% python3 -q
>>> import numpy as np
>>> import numpy.linalg as la
>>> np.set_printoptions(suppress=True, linewidth=120)
>>> def rnd(a):
...     return np.round(a, 4) + 0
... 
>>> m1 = np.loadtxt("a.csv", delimiter=",")
>>> print(m1)
[[ 3.3678 -2.1869  1.6637  2.4714]
 [ 2.1523  4.2995 -0.2626  1.3463]
 [ 4.3164  0.2073 -2.3052 -1.0059]
 [-0.3831  0.0177  4.3838 -2.3738]
 [ 3.3348  2.1311 -1.436  -2.6973]
 [ 4.7734 -1.169   0.6446 -0.6578]
 [ 0.0058  4.0165  2.9086 -0.6386]
 [-3.4648 -2.3226 -2.6646  0.7074]
 [-2.0084  1.6154  2.0915  3.7393]
 [ 0.6889 -4.5058  0.111   2.0521]
 [-0.2722  2.6592  1.1132 -4.0762]
 [ 1.6567 -3.5566  2.8139  1.299 ]
 [-2.4109  2.1333  3.7001  0.9725]
 [-0.1399 -4.7849 -1.3253  0.5732]
 [-1.6011 -3.8536  1.6051  2.2383]
 [ 2.048   0.1028  4.552  -0.2719]
 [ 1.052  -2.1201  3.9674  1.9127]
 [-2.45    3.9039  0.77   -1.7787]
 [-0.545  -0.1412  2.9567 -3.9926]
 [ 3.3556  1.1654 -3.4024 -0.8974]
 [-3.7819 -3.2169  0.0592 -0.5875]
 [ 2.8669 -3.2284  2.4346 -0.6564]]
>>> cen = m1 - m1.mean(axis=0)
>>> U, sig, Vh = la.svd(cen, full_matrices=False)
>>> print(np.abs(U[:, 0]).argmax())
9
>>> print(rnd((sig ** 2).sum() ** 2 / (sig ** 4).sum()))
3.5199
>>> print(rnd(cen.mean(axis=0)))
[0. 0. 0. 0.]
>>> print(np.abs(Vh[0]).argmax())
1
>>> print(la.matrix_rank(cen))
4
>>> print((np.sign(U[:, 0]) == np.sign(U[0, 0])).astype(int))
[1 0 0 0 0 1 0 1 0 1 0 1 0 1 1 0 1 0 0 0 1 1]
>>> print(rnd(Vh[0] * np.sign(Vh[0, np.abs(Vh[0]).argmax()])))
[ 0.0803  0.9113  0.0092 -0.4038]
>>> dist = la.norm(m1[:, None] - m1[None], axis=-1)
>>> print(np.unravel_index(dist.round(6).argmax(), dist.shape))
(np.int64(6), np.int64(13))
>>> print(rnd(la.norm(m1, axis=1)))
[5.     5.     5.     5.     5.     5.     5.     5.     5.     5.     5.     4.9999 5.     5.     5.     5.     5.
 5.     5.     5.     5.     5.    ]
>>> print((dist + 1e9 * np.eye(22)).round(6).argmin(axis=1))
[11  6 19 18 19  2 17 20 12 13 18 16  8  9  9  3 11 10  3  2  7 11]
>>> print(np.flatnonzero(dist[16] < dist.mean() / 2))
[11 16]
>>> T = np.stack([m1, 5 * m1, m1[::-1]])
>>> print(la.matrix_rank(T))
[4 4 4]
>>> print(la.matrix_rank(T.reshape(3, -1)))
2
>>> cen = (m1 - m1.mean(axis=0)) / m1.std(axis=0)
>>> print(rnd(cen.std(axis=0)))
[1. 1. 1. 1.]
>>> print(np.argwhere(np.abs(cen) > 2))
[]
>>> c = la.lstsq(np.delete(cen, 3, axis=1), cen[:, 3])[0]
>>> print(np.abs(c).argmax())
1
>>> J = np.loadtxt("sample15.csv", delimiter=",")
>>> print(rnd(J))
[[-0.2915  0.3346  0.0935 -0.1996  0.4356  0.3791  0.2986  0.2476 -0.3959  0.0304]
 [-0.787  -0.1224 -0.2226  0.2117 -0.2461 -0.022   0.077  -0.128   0.1761  0.1816]
 [-0.2332 -0.0026 -0.0746  0.2487  0.2571 -0.4904  0.3804 -0.2165 -0.3245 -0.1716]
 [ 0.     -0.2482 -0.2213 -0.3139 -0.6202  0.1195  0.2629  0.3003 -0.4362 -0.0209]
 [-0.204   0.3666  0.0376  0.1039  0.0072  0.0878 -0.3198  0.3453  0.0002  0.4514]
 [-0.0874 -0.4732  0.5132 -0.3043  0.1681  0.1577  0.3282 -0.1602  0.2101  0.3213]
 [-0.204   0.146  -0.3093 -0.5594  0.1453 -0.0833  0.0658  0.1602  0.5155 -0.3987]
 [-0.2915 -0.2445  0.0858 -0.3663  0.072  -0.1342 -0.6353 -0.1761 -0.2666  0.0331]
 [ 0.     -0.0276 -0.1333 -0.1539  0.1667  0.154  -0.2083 -0.3387 -0.3531 -0.2431]
 [-0.1749 -0.4224  0.1919  0.3939  0.1301  0.2638 -0.1705  0.4482  0.0323 -0.5171]
 [ 0.1457 -0.3052 -0.6558  0.133   0.3118  0.4214  0.0087 -0.1434  0.0585  0.259 ]
 [ 0.1166 -0.3158 -0.1862 -0.0893  0.3201 -0.5221 -0.026   0.4975 -0.081   0.2749]]
>>> vec = np.array([-1, 1, 1, -2, -2, 1, -1, 1, 2, 1])
>>> y = J @ vec
>>> c, lr = np.zeros(10), 1 / la.norm(J, 2) ** 2
>>> for i in range(3):
...     c -= lr * J.T @ (J @ c - y)
...     if i % 1 == 0: print(i, round(la.norm(J @ c - y), 4))
... 
0 0.0
1 0.0
2 0.0
>>> print(rnd(c))
[-1.  1.  1. -2. -2.  1. -1.  1.  2.  1.]
